% python3 -q
>>> import numpy as np
>>> np.set_printoptions(precision=3, suppress=True, linewidth=100)
>>> def tidy(a):
...     return np.round(a, 3) + 0
... 
>>> K = np.load("dump.npy")
>>> tidy(K)
array([[-1.085, -0.056, -0.039,  0.321, -0.185,  0.166],
       [-0.056, -1.017, -0.007,  0.424, -0.139,  0.17 ],
       [-0.039, -0.007, -1.155,  0.711,  0.172,  0.222],
       [ 0.321,  0.424,  0.711, -0.693, -0.117, -0.16 ],
       [-0.185, -0.139,  0.172, -0.117, -1.865,  0.155],
       [ 0.166,  0.17 ,  0.222, -0.16 ,  0.155, -1.183]])
>>> U, sig, Vh = np.linalg.svd(K)
>>> np.argmax(sig[:-1] / (sig[1:] + 1e-6)) + 1
np.int64(5)
>>> Y = U[:, :5] @ np.diag(sig[:5]) @ Vh[:5]
>>> tidy(np.linalg.norm(K - Y, 2)), tidy(sig[5])
(np.float64(0.0), np.float64(0.0))
>>> np.linalg.matrix_rank(K, rtol=0.05)
np.int64(5)
>>> tidy(np.abs(K - Y).max())
np.float64(0.0)
>>> tidy(np.linalg.norm(K - Y) / np.linalg.norm(K))
np.float64(0.0)
>>> tidy(np.linalg.norm(K, 2) / np.linalg.norm(K))
np.float64(0.603)
>>> np.linalg.matrix_rank(K, rtol=0.1)
np.int64(5)
>>> [round(float(x), 3) for x in np.linalg.svd(K, compute_uv=False)[:3]]
[2.0, 2.0, 1.0]
>>> tidy(np.linalg.eigvalsh(K).min())
np.float64(-2.0)
>>> np.all(np.linalg.eigvalsh(K) > 0)
np.False_
>>> U, sig, Vh = np.linalg.svd(K)
>>> V = Vh[:(sig > 1e-8).sum()]
>>> rng = np.random.default_rng(736)
>>> x0 = K[5] + -2 * K[3] + rng.integers(2) * np.eye(6)[2]
>>> tidy(x0)
array([-0.475, -0.678, -1.199,  1.226,  0.388, -0.863])
>>> np.allclose(V.T @ V @ x0, x0)
True
>>> tidy(np.diag(V.T @ V))
array([0.954, 0.893, 0.772, 0.386, 0.998, 0.997])
>>> data = np.loadtxt("sample13.csv", delimiter=",")
>>> data
array([[ 0.,  0.,  0.,  0., 14.,  0.,  0., 17.,  6.,  0.],
       [ 0.,  0.,  0.,  0.,  5.,  0.,  0., 10.,  5.,  0.],
       [ 0.,  0.,  8.,  0., 20.,  0.,  5.,  5.,  0.,  1.],
       [ 0.,  0.,  0.,  0., 11.,  0.,  0., 19.,  8.,  0.],
       [ 0.,  0.,  1.,  0.,  9.,  0.,  7.,  9.,  6.,  0.],
       [ 0.,  0.,  6.,  0., 19.,  0.,  0.,  4.,  0.,  0.],
       [ 0.,  0.,  0.,  0., 14.,  0.,  0., 11.,  0.,  0.],
       [ 0.,  0.,  0.,  0., 12.,  0.,  4., 13.,  6.,  0.],
       [ 0.,  0.,  2.,  0., 21.,  0.,  0., 10.,  0.,  0.],
       [ 0.,  0.,  6.,  0., 14.,  0.,  3.,  3.,  0.,  0.],
       [ 0.,  0.,  4.,  0.,  8.,  0.,  1.,  1.,  0.,  0.],
       [ 0.,  0.,  0.,  0.,  0.,  3.,  0.,  3.,  4.,  0.],
       [ 0.,  0., 10.,  0., 23.,  0.,  5.,  4.,  0.,  2.],
       [ 2.,  0., 12.,  0., 11.,  0., 16.,  0.,  0., 13.],
       [ 1.,  0., 11.,  0., 27.,  0.,  2.,  4.,  0.,  0.],
       [ 0.,  0.,  0.,  0.,  6.,  0.,  4., 15., 12.,  0.],
       [ 0.,  0.,  6.,  0.,  6.,  2.,  0.,  0.,  0.,  0.],
       [ 0.,  0.,  0.,  0.,  4.,  0.,  0., 11.,  8.,  0.],
       [ 0.,  0.,  0.,  0.,  7.,  0.,  9., 10.,  9.,  0.],
       [ 0.,  0.,  5.,  1., 18.,  0.,  0.,  4.,  0.,  0.],
       [ 0.,  0.,  8.,  0., 22.,  0.,  4.,  6.,  0.,  0.],
       [ 0.,  0.,  6.,  0., 11.,  0.,  1.,  0.,  0.,  0.],
       [ 0.,  0.,  7.,  0., 15.,  0.,  5.,  3.,  0.,  1.],
       [ 0.,  0.,  0.,  0.,  8.,  0.,  2., 14.,  9.,  0.],
       [ 0.,  0.,  0.,  0., 17.,  0.,  0., 12.,  0.,  0.],
       [ 0.,  0.,  5.,  0., 23.,  0.,  0.,  8.,  0.,  0.],
       [ 0.,  0.,  0.,  0., 15.,  0.,  0., 16.,  3.,  0.],
       [ 0.,  0.,  2.,  0., 20.,  0.,  0., 11.,  0.,  0.],
       [ 0.,  0.,  0.,  0., 13.,  0.,  0., 11.,  0.,  0.],
       [ 0.,  0.,  0.,  0., 13.,  0.,  0., 20.,  7.,  0.],
       [ 0.,  0.,  0.,  0.,  8.,  0.,  0.,  9.,  2.,  0.],
       [ 0.,  0.,  0.,  0., 15.,  0.,  0.,  8.,  0.,  0.],
       [ 0.,  0.,  4.,  7., 21.,  0.,  0.,  6.,  0.,  0.],
       [ 0.,  0.,  0.,  0.,  5.,  1.,  0.,  6.,  1.,  0.],
       [ 0.,  0.,  0.,  0.,  0.,  2.,  0., 12., 11.,  0.],
       [ 0.,  0.,  6.,  5., 18.,  0.,  0.,  2.,  0.,  0.],
       [ 0.,  0.,  9.,  0.,  9.,  0., 13.,  0.,  0.,  9.],
       [ 0.,  0.,  0.,  0., 10.,  0.,  6., 14.,  9.,  0.]])
>>> U, sig, Vh = np.linalg.svd(data)
>>> V = Vh[:(sig > 1e-8).sum()]
>>> x0 = data[19] + 4 * data[22] + rng.integers(2) * np.eye(10)[7]
>>> x0
array([ 0.,  0., 33.,  1., 78.,  0., 20., 17.,  0.,  4.])
>>> tidy(np.diag(V.T @ V))
array([1., 0., 1., 1., 1., 1., 1., 1., 1., 1.])
>>> np.allclose(V.T @ V @ x0, x0)
True
>>> gram = data.T @ data
>>> np.diag(gram)
array([   5.,    0.,  894.,   75., 8000.,   18.,  733., 3683.,  848.,  256.])
>>> np.trace(gram), (data ** 2).sum()
(np.float64(14512.0), np.float64(14512.0))
>>> tidy(np.linalg.eigvalsh(gram)[::-1])
array([11010.269,  2273.275,   892.904,   164.197,    77.381,    65.893,    13.256,    12.766,
           2.057,     0.   ])
>>> W1 = np.array([[2, 1, 2, 5, 4],
...     [0, 5, 1, 2, 0],
...     [5, 5, 1, 2, 2],
...     [4, 4, 2, 4, 0],
...     [0, 2, 4, 2, 0],
...     [0, 3, 5, 0, 2]])
>>> coef = np.array([2, 3, 1, 2, 3])
>>> act = np.maximum(K @ W1 + coef, 0)
>>> (act > 0).astype(int)
array([[1, 1, 0, 0, 0],
       [1, 0, 1, 1, 1],
       [0, 1, 1, 1, 1],
       [1, 1, 1, 1, 1],
       [1, 0, 0, 0, 1],
       [1, 1, 0, 1, 1]])
>>> W2 = np.array([[3, 3], [0, 3], [2, 2], [3, 0], [0, 0]])
>>> tidy(act @ W2)
array([[ 2.753, 11.307],
       [15.948, 12.674],
       [13.972,  8.985],
       [19.124, 27.052],
       [ 6.069,  6.069],
       [18.278, 12.164]])
>>> W1 @ W2
array([[25, 13],
       [ 8, 17],
       [23, 32],
       [28, 28],
       [14, 14],
       [10, 19]])
>>> vals, V = np.linalg.eigh(K)
>>> (vals > 1e-8).sum(), (vals < -1e-8).sum()
(np.int64(0), np.int64(5))
>>> tidy(np.linalg.eigvalsh(K @ K))
array([0., 1., 1., 1., 4., 4.])
>>> np.abs(V[:, -1]).round(6).argmax()
np.int64(3)
>>> tidy(V.T @ V)
array([[1., 0., 0., 0., 0., 0.],
       [0., 1., 0., 0., 0., 0.],
       [0., 0., 1., 0., 0., 0.],
       [0., 0., 0., 1., 0., 0.],
       [0., 0., 0., 0., 1., 0.],
       [0., 0., 0., 0., 0., 1.]])
>>> tidy(np.abs(V[:, -1]))
array([0.214, 0.327, 0.477, 0.784, 0.046, 0.055])
>>> U, sig, Vh = np.linalg.svd(data)
>>> tidy(sig)
array([104.93 ,  47.679,  29.882,  12.814,   8.797,   8.117,   3.641,   3.573,   1.434,   0.   ])
>>> Y = U[:, :9] @ np.diag(sig[:9]) @ Vh[:9]
>>> tidy(np.abs(data - Y).max())
np.float64(0.0)
>>> tidy(np.linalg.norm(data - Y) / np.linalg.norm(data))
np.float64(0.0)
>>> tidy(np.linalg.norm(data - Y, 2)), tidy(sig[9])
(np.float64(0.0), np.float64(0.0))
>>> M = np.array([[0, 0, 0, 0], [3, 1, 0, 0], [0, 0, 0, 0], [0, 0, 3, 1]])
>>> M.ravel(order="F")
array([0, 3, 0, 0, 0, 1, 0, 0, 0, 0, 0, 3, 0, 0, 0, 1])
>>> M.reshape(-1, 2)
array([[0, 0],
       [0, 0],
       [3, 1],
       [0, 0],
       [0, 0],
       [0, 0],
       [0, 0],
       [3, 1]])
>>> M.reshape(2, -1)
array([[0, 0, 0, 0, 3, 1, 0, 0],
       [0, 0, 0, 0, 0, 0, 3, 1]])
>>> blk = M.reshape(4, 2, -1)
>>> np.swapaxes(blk, 1, 2)[2]
array([[0, 0],
       [0, 0]])
>>> blk[:, 0]
array([[0, 0],
       [3, 1],
       [0, 0],
       [0, 0]])
>>> U, sig, Vh = np.linalg.svd(M)
>>> np.argmax(sig[:-1] / (sig[1:] + 1e-6)) + 1
np.int64(2)
>>> tidy(sig)
array([3.162, 3.162, 0.   , 0.   ])
>>> Y = U[:, :2] @ np.diag(sig[:2]) @ Vh[:2]
>>> np.linalg.matrix_rank(M, rtol=0.05)
np.int64(2)
>>> tidy(np.linalg.norm(M - Y, 2)), sig[2]
(np.float64(0.0), np.float64(0.0))
>>> tidy(np.abs(np.linalg.eigvals(M)).max())
np.float64(1.0)
>>> M @ M
array([[0, 0, 0, 0],
       [3, 1, 0, 0],
       [0, 0, 0, 0],
       [0, 0, 3, 1]])
>>> Y = np.array([[9, -6, 5, 2, -7, 5, 3, 7, 0, 5],
...     [6, 0, 2, 4, 5, 7, 0, 7, 6, 0],
...     [-8, 0, 8, -6, -6, 3, -7, 7, 2, -6],
...     [-2, -3, -9, -4, -6, 8, -8, 5, 2, 2],
...     [-9, 8, -4, 2, -5, 9, 1, 3, -8, 3],
...     [0, 0, 7, -4, -2, 1, -2, 5, -9, 1],
...     [0, -9, 3, -1, 6, 7, 4, 2, 7, -3],
...     [7, 7, 6, 6, 3, 6, 6, -9, 0, 7],
...     [9, -3, 2, -8, -2, -6, 7, -4, -8, -2],
...     [-2, 8, -4, -4, 2, -3, 0, -7, 9, -5]])
>>> X = np.tril(Y)
>>> X
array([[ 9,  0,  0,  0,  0,  0,  0,  0,  0,  0],
       [ 6,  0,  0,  0,  0,  0,  0,  0,  0,  0],
       [-8,  0,  8,  0,  0,  0,  0,  0,  0,  0],
       [-2, -3, -9, -4,  0,  0,  0,  0,  0,  0],
       [-9,  8, -4,  2, -5,  0,  0,  0,  0,  0],
       [ 0,  0,  7, -4, -2,  1,  0,  0,  0,  0],
       [ 0, -9,  3, -1,  6,  7,  4,  0,  0,  0],
       [ 7,  7,  6,  6,  3,  6,  6, -9,  0,  0],
       [ 9, -3,  2, -8, -2, -6,  7, -4, -8,  0],
       [-2,  8, -4, -4,  2, -3,  0, -7,  9, -5]])
>>> # triangular: eigenvalues sit on the diagonal
>>> rank = np.linalg.matrix_rank(X)
>>> rank
np.int64(9)
>>> ns = np.linalg.svd(X)[2][rank:].T
>>> np.allclose(X @ ns, 0)
True
>>> tidy(ns[:, 0] / ns[np.abs(ns[:, 0]).round(6).argmax(), 0])
array([ 0.   ,  0.384,  0.   , -0.288,  0.5  , -0.154,  0.312,  0.379,  0.218,  1.   ])
>>> ns.shape
(10, 1)
>>> [int(np.linalg.matrix_rank(np.delete(X, i, axis=0))) for i in range(10)]
[9, 9, 8, 8, 8, 8, 8, 8, 8, 8]
>>> np.linalg.cond(X) > 100
np.True_
>>> np.abs(np.diag(np.linalg.qr(X)[1])) > 1e-9
array([ True,  True,  True,  True,  True,  True,  True,  True,  True, False])
>>> np.linalg.lstsq(X[:-1].T, X[-1])[2]
np.int32(8)
>>> Y = X / np.linalg.norm(X, axis=1, keepdims=True)
>>> gram = Y @ Y.T
>>> tidy(np.linalg.norm(Y, axis=1))
array([1., 1., 1., 1., 1., 1., 1., 1., 1., 1.])
>>> tidy(gram[5])
array([ 0.   ,  0.   ,  0.592, -0.536, -0.225,  1.   ,  0.173,  0.118,  0.291, -0.139])
>>> J = 2 * np.eye(6) + np.eye(6, k=1)
>>> J
array([[2., 1., 0., 0., 0., 0.],
       [0., 2., 1., 0., 0., 0.],
       [0., 0., 2., 1., 0., 0.],
       [0., 0., 0., 2., 1., 0.],
       [0., 0., 0., 0., 2., 1.],
       [0., 0., 0., 0., 0., 2.]])
>>> # triangular: eigenvalues sit on the diagonal
>>> z = rng.permutation(6)
>>> Y = J[:, z] * rng.choice([-1, 1], 6)
>>> Y
array([[ 1., -0., -2., -0., -0., -0.],
       [ 2., -0., -0., -0., -1., -0.],
       [ 0., -0., -0., -1., -2., -0.],
       [ 0., -0., -0., -2., -0., -1.],
       [ 0., -1., -0., -0., -0., -2.],
       [ 0., -2., -0., -0., -0., -0.]])
>>> U, _, Vh = np.linalg.svd(J.T @ Y)
>>> tidy(np.linalg.lstsq(J, Y)[0])
array([[ 0.,  0., -1.,  0.,  0.,  0.],
       [ 1.,  0.,  0.,  0.,  0.,  0.],
       [ 0.,  0.,  0.,  0., -1.,  0.],
       [ 0.,  0.,  0., -1.,  0.,  0.],
       [ 0.,  0.,  0.,  0.,  0., -1.],
       [ 0., -1.,  0.,  0.,  0.,  0.]])
>>> tidy(U @ Vh)
array([[ 0.,  0., -1.,  0.,  0.,  0.],
       [ 1.,  0.,  0.,  0.,  0.,  0.],
       [ 0.,  0.,  0.,  0., -1.,  0.],
       [ 0.,  0.,  0., -1.,  0.,  0.],
       [ 0.,  0.,  0.,  0.,  0., -1.],
       [ 0., -1.,  0.,  0.,  0.,  0.]])
>>> r0 = np.array([2, -1, 2, -2, 0, -1])
>>> Y = J + np.outer(r0, np.eye(6)[1])
>>> tidy(np.linalg.det(Y) / np.linalg.det(J)), tidy(1 + np.linalg.solve(J, r0)[1])
(np.float64(-0.281), np.float64(-0.281))
>>> np.linalg.matrix_rank(np.linalg.inv(Y) - np.linalg.inv(J), tol=1e-8)
np.int64(1)
>>> np.linalg.matrix_rank(Y - J)
np.int64(1)
